>>> import numpy as np
>>> import numpy.linalg as la
>>> np.set_printoptions(precision=3, suppress=True, linewidth=100, legacy="1.25")
>>> def rd(a):
...     return np.round(a, 3) + 0
... 
>>> cent = np.array([[-0.5, 0.8, -0.2, -1.6, -0.4]])
>>> rng = np.random.default_rng(143)
>>> W0 = np.array([[2], [-1], [-2], [0], [-1], [-1], [2], [-1], [0], [0], [2]]) @ cent + 0.05 * rng.normal(size=(11, 5))
>>> rd(W0)
array([[-1.056,  1.67 , -0.397, -3.175, -0.88 ],
       [ 0.496, -0.807,  0.28 ,  1.547,  0.4  ],
       [ 0.902, -1.608,  0.361,  3.15 ,  0.68 ],
       [ 0.047,  0.021, -0.037,  0.014, -0.031],
       [ 0.428, -0.702,  0.299,  1.642,  0.417],
       [ 0.517, -0.754,  0.233,  1.626,  0.411],
       [-0.977,  1.617, -0.359, -3.153, -0.766],
       [ 0.506, -0.881,  0.198,  1.573,  0.565],
       [ 0.042,  0.036,  0.019, -0.004,  0.006],
       [-0.123,  0.06 , -0.018, -0.016, -0.025],
       [-1.029,  1.618, -0.392, -3.268, -0.76 ]])
>>> [round(float(x), 3) for x in la.svd(W0, compute_uv=False)[:3]]
[8.531, 0.25, 0.197]
>>> la.cond(W0) > 100
False
>>> M2 = W0 / la.norm(W0, axis=1, keepdims=True)
>>> G = M2 @ M2.T
>>> (np.abs(G) > 0.9).astype(int)
array([[1, 1, 1, 0, 1, 1, 1, 1, 0, 0, 1],
       [1, 1, 1, 0, 1, 1, 1, 1, 0, 0, 1],
       [1, 1, 1, 0, 1, 1, 1, 1, 0, 0, 1],
       [0, 0, 0, 1, 0, 0, 0, 0, 0, 0, 0],
       [1, 1, 1, 0, 1, 1, 1, 1, 0, 0, 1],
       [1, 1, 1, 0, 1, 1, 1, 1, 0, 0, 1],
       [1, 1, 1, 0, 1, 1, 1, 1, 0, 0, 1],
       [1, 1, 1, 0, 1, 1, 1, 1, 0, 0, 1],
       [0, 0, 0, 0, 0, 0, 0, 0, 1, 0, 0],
       [0, 0, 0, 0, 0, 0, 0, 0, 0, 1, 0],
       [1, 1, 1, 0, 1, 1, 1, 1, 0, 0, 1]])
>>> rd(la.norm(M2, axis=1))
array([1., 1., 1., 1., 1., 1., 1., 1., 1., 1., 1.])
